>>> import numpy as np
>>> import numpy.linalg as la
>>> np.set_printoptions(precision=2, suppress=True, linewidth=100, floatmode="fixed")
>>> def tidy(a):
...     return np.round(a, 2) + 0
... 
>>> m1 = np.load("arr.npy")
>>> print(m1)
[[-4 -4 -2  0 -4  0 -2  0 -4  0 -4 -4 -2 -4]
 [ 0  0  0  0  0  0  0  0  0  0  0  0  0  0]
 [-6 -6 -3  0 -6  0 -3  0 -6  0 -6 -6 -3 -6]
 [-4 -4 -2  0 -4  0 -2  0 -4  0 -4 -4 -2 -4]
 [ 0  0  0  0  0  0  0  0  0  0  0  0  0  0]
 [-2 -2 -1  0 -2  0 -1  0 -2  0 -2 -2 -1 -2]
 [-6 -6 -3  0 -6  0 -3  0 -6  0 -6 -6 -3 -6]
 [-6 -6 -3  0 -6  0 -3  0 -6  0 -6 -6 -3 -6]
 [ 0  0  0  0  0  0  0  0  0  0  0  0  0  0]
 [-6 -6 -3  0 -6  0 -3  0 -6  0 -6 -6 -3 -6]
 [ 6  6  3  0  6  0  3  0  6  0  6  6  3  6]
 [-6 -6 -3  0 -6  0 -3  0 -6  0 -6 -6 -3 -6]
 [ 4  4  2  0  4  0  2  0  4  0  4  4  2  4]]
>>> # null space of dimension 13
>>> print(m1.sum(axis=1))
[-34   0 -51 -34   0 -17 -51 -51   0 -51  51 -51  34]
>>> la.rank(m1)
Traceback (most recent call last):
  File "<python-input-8>", line 1, in <module>
    la.rank(m1)
    ^^^^^^^
AttributeError: module 'numpy.linalg' has no attribute 'rank'
>>> print(tidy(m1.mean(axis=0)))
[-2.31 -2.31 -1.15  0.00 -2.31  0.00 -1.15  0.00 -2.31  0.00 -2.31 -2.31 -1.15 -2.31]
>>> print(tidy(la.svd(m1, compute_uv=False)))
[45.57  0.00  0.00  0.00  0.00  0.00  0.00  0.00  0.00  0.00  0.00  0.00  0.00]
>>> print(np.unravel_index(np.abs(m1).argmax(), m1.shape))
(np.int64(2), np.int64(0))
>>> U, sv, Vh = la.svd(m1)
>>> vecs = Vh[:(sv > 1e-8).sum()]
>>> rng = np.random.default_rng(863363)
>>> x0 = m1[12] + -2 * m1[1] + rng.integers(2) * np.eye(14)[2]
>>> print(x0)
[4.00 4.00 3.00 0.00 4.00 0.00 2.00 0.00 4.00 0.00 4.00 4.00 2.00 4.00]
>>> print(la.matrix_rank(np.vstack([m1, x0])))
2
>>> print(tidy(la.norm(x0 - vecs.T @ vecs @ x0)))
0.98
>>> th = np.radians(90)
>>> R = np.eye(14)
>>> R[5, 5] = R[10, 10] = np.cos(th)
>>> R[5, 10], R[10, 5] = -np.sin(th), np.sin(th)
>>> other = m1 @ R.T
>>> print(np.abs(other - m1).max(axis=0))
[0.00 0.00 0.00 0.00 0.00 6.00 0.00 0.00 0.00 0.00 6.00 0.00 0.00 0.00]
>>> print(tidy(la.det(R)), np.trace(R))
1.0 12.0
>>> print(np.allclose(la.norm(m1, axis=1), la.norm(other, axis=1)))
True
>>> print(tidy(la.svd(m1, compute_uv=False)), tidy(la.svd(other, compute_uv=False)))
[45.57  0.00  0.00  0.00  0.00  0.00  0.00  0.00  0.00  0.00  0.00  0.00  0.00] [45.57  0.00  0.00  0.00  0.00  0.00  0.00  0.00  0.00  0.00  0.00  0.00  0.00]
>>> r = la.matrix_rank(m1)
>>> print(r)
1
>>> ns = la.svd(m1)[2][r:].T
>>> print(ns.shape)
(14, 13)
>>> print([int(la.matrix_rank(np.delete(m1, i, axis=0))) for i in range(13)])
[1, 1, 1, 1, 1, 1, 1, 1, 1, 1, 1, 1, 1]
>>> print([int(la.matrix_rank(m1[:, :j + 1])) for j in range(14)])
[1, 1, 1, 1, 1, 1, 1, 1, 1, 1, 1, 1, 1, 1]
>>> print([int(la.matrix_rank(m1[:i])) for i in range(1, len(m1) + 1)])
[1, 1, 1, 1, 1, 1, 1, 1, 1, 1, 1, 1, 1]
>>> print(np.allclose(m1 @ ns, 0))
True
>>> mat = np.load("layer10.npy")
>>> print(mat)
[[ 0  0 -9  0  0  1]
 [ 0  0  0  0  0  4]
 [ 0 -4  0  0  0  0]
 [ 2  0  0  0  0  0]
 [ 5  0  1  0  0  0]
 [-5  0  8 -1  0  5]
 [ 0  0  2  0  0  6]
 [ 0  0  7  0  0 -7]]
>>> # null space of dimension 1
>>> T = np.stack([mat, 3 * mat, mat[::-1]])
>>> print(T.sum(axis=0))
[[  0   0 -29   0   0  -3]
 [  0   0   2   0   0  22]
 [ -5 -16   8  -1   0   5]
 [ 13   0   1   0   0   0]
 [ 22   0   4   0   0   0]
 [-20  -4  32  -4   0  20]
 [  0   0   8   0   0  28]
 [  0   0  19   0   0 -27]]
>>> print(tidy(la.norm(T, axis=(1, 2))))
[19.92 59.77 19.92]
>>> W0 = np.load("data.npy")
>>> print(W0)
[[  0.38   1.19   1.10   0.82   0.08   1.22   0.72   0.78   0.79   1.04  -0.03   1.19   0.36
    0.36]
 [ -0.15  -0.54  -0.46  -0.39   0.05  -0.66  -0.34  -0.47  -0.27  -0.55   0.04  -0.52  -0.24
   -0.09]
 [  1.23   3.65   3.64   2.39   0.07   3.63   2.41   2.33   2.33   3.70   0.01   3.62   1.28
    1.20]
 [  0.51   1.41   1.50   0.98  -0.09   1.47   0.94   0.99   0.92   1.36   0.00   1.41   0.44
    0.39]
 [  0.59   1.85   1.82   1.20   0.09   1.82   1.39   1.34   1.20   1.86  -0.02   1.88   0.64
    0.57]
 [ -1.56  -4.53  -4.62  -3.05  -0.06  -4.54  -3.05  -2.99  -3.16  -4.52   0.03  -4.55  -1.55
   -1.47]
 [ -1.86  -5.77  -5.77  -3.80  -0.04  -5.83  -3.81  -3.75  -3.85  -5.75  -0.01  -5.64  -1.98
   -1.96]
 [  2.48   7.42   7.25   4.96   0.01   7.36   5.01   4.82   4.89   7.33   0.07   7.43   2.47
    2.39]
 [  0.26   0.84   0.96   0.55  -0.01   0.78   0.55   0.55   0.42   0.84  -0.06   0.72   0.35
    0.28]
 [ -0.03  -0.48  -0.33  -0.26  -0.03  -0.33  -0.27  -0.25  -0.20  -0.36   0.02  -0.28  -0.13
   -0.11]
 [  0.30   0.86   0.89   0.57   0.04   0.85   0.51   0.62   0.58   0.89   0.01   0.88   0.27
    0.33]
 [  2.67   7.72   7.77   5.10  -0.09   7.68   5.13   5.18   5.22   7.73   0.07   7.63   2.60
    2.65]
 [  0.65   2.03   1.92   1.24   0.01   1.95   1.31   1.24   1.23   1.95   0.10   1.94   0.70
    0.64]
 [  0.60   1.74   1.64   1.22   0.01   1.78   1.13   1.14   1.18   1.71   0.06   1.67   0.51
    0.60]
 [ -3.89 -11.43 -11.47  -7.65  -0.06 -11.39  -7.59  -7.68  -7.55 -11.43  -0.08 -11.47  -3.90
   -3.84]
 [  1.05   2.75   2.75   1.82   0.01   2.83   1.94   1.82   1.94   2.89  -0.12   2.71   0.96
    0.89]
 [  0.57   1.86   1.97   1.32   0.00   1.82   1.32   1.27   1.29   1.85   0.02   1.95   0.56
    0.70]
 [ -0.76  -1.99  -1.86  -1.20   0.04  -1.97  -1.29  -1.29  -1.29  -2.01   0.08  -1.96  -0.68
   -0.67]
 [  0.92   2.97   2.91   2.04   0.01   2.93   1.81   1.94   1.98   2.76  -0.10   2.88   1.04
    1.00]
 [  0.51   1.58   1.55   0.99   0.08   1.51   0.94   1.02   0.95   1.54  -0.06   1.54   0.62
    0.50]
 [ -0.90  -2.50  -2.58  -1.64   0.06  -2.54  -1.77  -1.75  -1.78  -2.57  -0.03  -2.52  -0.79
   -0.95]
 [ -0.91  -2.54  -2.49  -1.76  -0.02  -2.59  -1.69  -1.72  -1.82  -2.54  -0.10  -2.55  -0.90
   -0.93]
 [  0.61   1.76   1.89   1.23   0.06   1.79   1.21   1.18   1.18   1.78   0.00   1.75   0.56
    0.56]
 [ -0.74  -2.13  -2.15  -1.50   0.01  -2.14  -1.46  -1.42  -1.47  -2.15  -0.04  -2.20  -0.74
   -0.75]
 [  1.58   4.42   4.44   2.95   0.08   4.51   2.93   2.87   2.87   4.43   0.01   4.42   1.52
    1.43]
 [  0.01  -0.13  -0.01  -0.10   0.00  -0.12  -0.14  -0.15  -0.01  -0.12   0.00  -0.21  -0.06
    0.12]
 [  0.58   1.65   1.70   1.14   0.00   1.67   1.04   1.16   1.21   1.75   0.00   1.72   0.54
    0.54]
 [  0.19   0.61   0.56   0.37   0.02   0.55   0.36   0.36   0.44   0.61  -0.01   0.64   0.19
    0.20]
 [  0.49   1.63   1.62   1.09  -0.05   1.60   1.15   0.98   1.15   1.47   0.02   1.60   0.49
    0.55]
 [  1.89   5.67   5.66   3.75   0.02   5.67   3.80   3.75   3.79   5.69  -0.06   5.65   1.87
    1.91]
 [ -1.51  -4.77  -4.62  -3.13   0.04  -4.69  -3.12  -3.17  -3.07  -4.75  -0.01  -4.77  -1.56
   -1.54]]
>>> U, sv, Vh = la.svd(mat)
>>> print(np.argmax(sv[:-1] / (sv[1:] + 1e-6)) + 1)
5
>>> print(tidy(sv))
[14.40 11.61  6.21  4.00  0.56  0.00]
>>> other = U[:, :5] @ np.diag(sv[:5]) @ Vh[:5]
>>> print(la.matrix_rank(other))
5
>>> print(la.matrix_rank(mat, rtol=0.05))
4
